$ python3 -q
>>> import numpy as np
>>> np.set_printoptions(precision=1, suppress=True, linewidth=120)
>>> W0 = np.loadtxt("arr.csv", delimiter=",")
>>> W0
array([[  5. ,   1.3,   9.4,   1.1,   6.4,   0.9],
       [ -3.2,  -0.8,  -6.2,  -0.9,  -3.5,  -0.2],
       [ -4.9,  -1.6,  -9.8,  -1.1,  -6.5,  -0.6],
       [  6.1,   1.6,  13.3,   2.2,   8.3,   1.6],
       [  4.6,   1.1,  10.3,   1.1,   6. ,   1.1],
       [  0. ,   0.2,  -0.5,  -0.1,  -0.5,  -0.2],
       [ -6.9,  -1.6, -13.8,  -1.7,  -9. ,  -2. ],
       [ -3.9,  -1.1,  -8. ,  -1.3,  -5.5,  -1.2],
       [ -5.8,  -1.7, -11.6,  -1.2,  -7.5,  -1.4],
       [  1.6,   0.4,   2.4,   0.1,   1.7,   0.3],
       [  0.4,   0.6,   0. ,   0.1,   0.1,   0.5],
       [ -1. ,  -0.3,  -2.9,  -0.2,  -2.1,   0. ]])
>>> C2 = np.cov(W0, rowvar=False)
>>> round(np.corrcoef(W0[:, 5], W0[:, 3])[0, 1], 1)
np.float64(0.9)
>>> np.round(np.linalg.eigvalsh(C2)[::-1], 1) + 0
array([136.3,   0.1,   0.1,   0.1,   0. ,   0. ])
>>> np.corrcoef(W0.T)
array([[1. , 1. , 1. , 1. , 1. , 1. ],
       [1. , 1. , 1. , 1. , 1. , 0.9],
       [1. , 1. , 1. , 1. , 1. , 1. ],
       [1. , 1. , 1. , 1. , 1. , 0.9],
       [1. , 1. , 1. , 1. , 1. , 1. ],
       [1. , 0.9, 1. , 0.9, 1. , 1. ]])
>>> np.argsort(-W0.std(axis=0).round(6), kind="stable")
array([2, 4, 0, 1, 3, 5])
>>> C2
array([[19.3,  5.2, 39.3,  5. , 25.2,  4.5],
       [ 5.2,  1.4, 10.5,  1.3,  6.7,  1.2],
       [39.3, 10.5, 80.4, 10.3, 51.4,  9.2],
       [ 5. ,  1.3, 10.3,  1.4,  6.6,  1.2],
       [25.2,  6.7, 51.4,  6.6, 33. ,  5.9],
       [ 4.5,  1.2,  9.2,  1.2,  5.9,  1.1]])
>>> W0.std(axis=0)
array([4.2, 1.1, 8.6, 1.1, 5.5, 1. ])
>>> np.argwhere(np.triu(np.abs(np.corrcoef(W0.T)) > 0.8, 1))
array([[0, 1],
       [0, 2],
       [0, 3],
       [0, 4],
       [0, 5],
       [1, 2],
       [1, 3],
       [1, 4],
       [1, 5],
       [2, 3],
       [2, 4],
       [2, 5],
       [3, 4],
       [3, 5],
       [4, 5]])
>>> np.round(np.median(W0, axis=0), 1) + 0
array([-0.5,  0. , -1.7, -0.2, -1.3, -0.1])
>>> other = np.array([[5, -4], [-8, 6], [-1, -2], [-2, 4], [1, -1], [2, 6]])
>>> np.linalg.matrix_rank(W0 @ other)
np.int64(2)
>>> np.einsum("ij->j", W0)
array([ -8. ,  -1.9, -17.4,  -1.9, -12.1,  -1.2])
>>> other @ W0
Traceback (most recent call last):
  File "<python-input-16>", line 1, in <module>
    other @ W0
    ~~~~~~^~~~
ValueError: matmul: Input operand 1 has a mismatch in its core dimension 0, with gufunc signature (n?,k),(k,m?)->(n?,m?) (size 12 is different from 2)
>>> np.einsum("ij,ij->i", W0, W0)
array([158. ,  62.4, 166.4, 292.9, 166.9,   0.6, 328.5, 113.8, 230.7,  11.5,   0.8,  14. ])
>>> np.linalg.matrix_rank(np.vstack([W0, other.T]))
np.int64(6)
>>> O, r_ = np.linalg.qr(W0)
>>> np.round(O.T @ O, 1) + 0
array([[1., 0., 0., 0., 0., 0.],
       [0., 1., 0., 0., 0., 0.],
       [0., 0., 1., 0., 0., 0.],
       [0., 0., 0., 1., 0., 0.],
       [0., 0., 0., 0., 1., 0.],
       [0., 0., 0., 0., 0., 1.]])
>>> np.allclose(r_.T @ r_, W0.T @ W0)
True
>>> O.shape, r_.shape
((12, 6), (6, 6))
>>> O.round(1) + 0
array([[-0.3,  0. , -0.4,  0. ,  0.2, -0.3],
       [ 0.2, -0.1,  0.2,  0.2,  0.5,  0.5],
       [ 0.3,  0.4, -0.1, -0.2, -0.1,  0.5],
       [-0.4,  0. ,  0.4, -0.6, -0.1,  0. ],
       [-0.3,  0.2,  0.4,  0.4, -0.5,  0.2],
       [ 0. , -0.3, -0.1,  0. , -0.3, -0.1],
       [ 0.5, -0.3,  0.3,  0. , -0.1, -0.4],
       [ 0.3,  0.1, -0.1,  0.4, -0.4, -0.1],
       [ 0.4,  0.2,  0. , -0.4,  0. , -0.2],
       [-0.1,  0. , -0.4,  0.2,  0. ,  0. ],
       [ 0. , -0.7, -0.1, -0.2, -0.1,  0.4],
       [ 0.1,  0. , -0.4, -0.3, -0.4,  0.2]])
>>> round(abs(r_[0, 0]), 1), round(np.linalg.norm(W0[:, 0]), 1)
(np.float64(14.8), np.float64(14.8))
>>> r_.round(1) + 0
array([[-14.8,  -3.9, -30.1,  -3.8, -19.3,  -3.4],
       [  0. ,  -0.7,   0.8,   0.1,   0.3,   0.1],
       [  0. ,   0. ,   2.1,   0.4,   1. ,   0.1],
       [  0. ,   0. ,   0. ,  -0.7,   0. ,  -0.4],
       [  0. ,   0. ,   0. ,   0. ,   1. ,   0.2],
       [  0. ,   0. ,   0. ,   0. ,   0. ,   1. ]])
>>> w1 = np.array([[-2, 0, 0, 0, -3],
...     [0, -2, 1, 0, 1],
...     [-3, -1, -2, 1, 3],
...     [1, 3, -1, 1, 1],
...     [-1, -3, -3, -1, -1],
...     [-1, 2, -1, -1, -2]])
>>> coef = np.array([-1, 2, 0, 2, 0])
>>> H = np.maximum(r_ @ w1 + coef, 0)
>>> np.linalg.matrix_rank(H)
np.int64(5)
>>> (H > 0).astype(int)
array([[1, 1, 1, 0, 0],
       [0, 1, 0, 1, 1],
       [0, 0, 0, 1, 1],
       [0, 0, 1, 1, 0],
       [0, 0, 0, 1, 0],
       [0, 1, 0, 1, 0]])
>>> H
array([[137.6,  79.7, 121.4,   0. ,   0. ],
       [  0. ,   2.2,   0. ,   2.6,   1.5],
       [  0. ,   0. ,   0. ,   3.4,   5.5],
       [  0. ,   0. ,   1. ,   1.6,   0. ],
       [  0. ,   0. ,   0. ,   0.8,   0. ],
       [  0. ,   4. ,   0. ,   1. ,   0. ]])
>>> basis = np.array([[2, 3, 2], [3, 2, 1], [3, 3, 3], [3, 0, 1], [0, 2, 1]])
>>> w1 @ basis
array([[ -4, -12,  -7],
       [ -3,   1,   2],
       [-12, -11,  -9],
       [ 11,   8,   4],
       [-23, -20, -16],
       [ -2,  -6,  -6]])
>>> rng = np.random.default_rng(63)
>>> other = H + rng.integers(-2, 3, (6, 1)) @ rng.integers(-2, 3, (1, 5))
>>> other
array([[137.6,  79.7, 121.4,   0. ,   0. ],
       [  0. ,   2.2,   0. ,   2.6,   1.5],
       [  0. ,   0. ,  -2. ,   1.4,   7.5],
       [  0. ,   0. ,  -1. ,  -0.4,   2. ],
       [  0. ,   0. ,  -2. ,  -1.2,   2. ],
       [  0. ,   4. ,   2. ,   3. ,  -2. ]])
>>> np.abs(other - H).sum(axis=1)
array([0., 0., 6., 6., 6., 6.])
>>> other - H
array([[ 0.,  0.,  0.,  0.,  0.],
       [ 0.,  0.,  0.,  0.,  0.],
       [ 0.,  0., -2., -2.,  2.],
       [ 0.,  0., -2., -2.,  2.],
       [ 0.,  0., -2., -2.,  2.],
       [ 0.,  0.,  2.,  2., -2.]])
>>> np.round(np.linalg.svd(other - H, compute_uv=False), 1) + 0
array([6.9, 0. , 0. , 0. , 0. ])
>>> A = np.loadtxt("mat.csv", delimiter=",")
>>> A
array([[ 1.,  0.,  0.,  0.,  0.,  0.],
       [ 1.,  1.,  0.,  0.,  0.,  0.],
       [-3.,  2.,  1.,  0.,  0.,  0.],
       [-1., -1., -2.,  1.,  0.,  0.],
       [ 0.,  3.,  3., -1.,  1.,  0.],
       [ 1., -2.,  1.,  1., -3.,  1.]])
>>> A @ A
array([[  1.,   0.,   0.,   0.,   0.,   0.],
       [  2.,   1.,   0.,   0.,   0.,   0.],
       [ -4.,   4.,   1.,   0.,   0.,   0.],
       [  3.,  -6.,  -4.,   1.,   0.,   0.],
       [ -5.,  13.,   8.,  -2.,   1.,   0.],
       [ -4., -12.,  -9.,   5.,  -6.,   1.]])
>>> np.sort(np.linalg.eigvals(A))
array([1., 1., 1., 1., 1., 1.])
>>> lab = rng.permutation(6)
>>> lab
array([3, 4, 0, 1, 5, 2])
>>> other = A[lab][:, lab]
>>> round(float(np.linalg.det(other)), 1), np.round(np.linalg.det(A[lab]), 1)
(1.0, np.float64(-1.0))
>>> np.diag(other)
array([1., 1., 1., 1., 1., 1.])
>>> np.allclose(other, A)
False
>>> np.sort(np.abs(np.linalg.eigvals(other)))
array([1., 1., 1., 1., 1., 1.])
>>> other
array([[ 1.,  0., -1., -1.,  0., -2.],
       [-1.,  1.,  0.,  3.,  0.,  3.],
       [ 0.,  0.,  1.,  0.,  0.,  0.],
       [ 0.,  0.,  1.,  1.,  0.,  0.],
       [ 1., -3.,  1., -2.,  1.,  1.],
       [ 0.,  0., -3.,  2.,  0.,  1.]])
>>> ang = rng.uniform(0, 2 * np.pi, 15)
>>> O, _ = np.linalg.qr(np.array([[-0.5, 0.9],
...     [0.0, -0.4],
...     [-0.3, 1.9],
...     [0.5, 1.4],
...     [-0.7, 1.1],
...     [0.1, -1.1],
...     [-1.2, -0.8],
...     [-0.6, -0.4],
...     [-2.3, -0.7]]))
>>> feats = 20 * np.c_[np.cos(ang), np.sin(ang)] @ O.T
>>> feats.round(1) + 0
array([[ -3.9,   0.2,  -2.9,   2.9,  -5.4,   1.2,  -8.1,  -4.1, -15.9],
       [  3.7,  -0.1,   2.5,  -3.2,   5.2,  -0.9,   8.3,   4.1,  16. ],
       [  4. ,  -0.2,   3. ,  -2.9,   5.5,  -1.2,   8.1,   4. ,  15.9],
       [  4.3,  -2.3,  10.4,   9. ,   5.1,  -6.2,  -6.8,  -3.4,  -8.1],
       [  7. ,  -1.8,  10.3,   3.4,   9. ,  -5.5,   3.4,   1.7,  10.2],
       [  7.2,  -2.2,  11.8,   5.3,   9.3,  -6.5,   1.2,   0.6,   6.9],
       [  7.2,  -2.3,  12.1,   5.9,   9.2,  -6.7,   0.5,   0.2,   5.6],
       [  3.2,   0.1,   1.6,  -3.8,   4.6,  -0.4,   8.5,   4.3,  16.1],
       [ -0.1,  -1.2,   4. ,   7. ,  -0.6,  -2.7,  -9.1,  -4.5, -14.9],
       [ -6.9,   2.5, -12.6,  -7.5,  -8.6,   7.1,   1.9,   1. ,  -1.5],
       [  6.8,  -1.7,   9.9,   3. ,   8.9,  -5.3,   3.8,   1.9,  10.8],
       [  6.9,  -1.7,  10. ,   3. ,   8.9,  -5.3,   3.8,   1.9,  10.8],
       [ -7. ,   1.8, -10.4,  -3.5,  -9.1,   5.6,  -3.2,  -1.6, -10. ],
       [  2.8,  -2. ,   8.4,   8.6,   3.1,  -5.1,  -8. ,  -4. , -11.3],
       [  2.8,   0.3,   0.8,  -4.3,   4.1,   0. ,   8.7,   4.4,  16.2]])
>>> [round(float(x), 1) for x in np.linalg.svd(feats, compute_uv=False)[:3]]
[62.4, 45.9, 0.0]
>>> np.linalg.matrix_rank(feats, rtol=0.1)
np.int64(2)
>>> np.linalg.cond(feats) > 100
np.True_
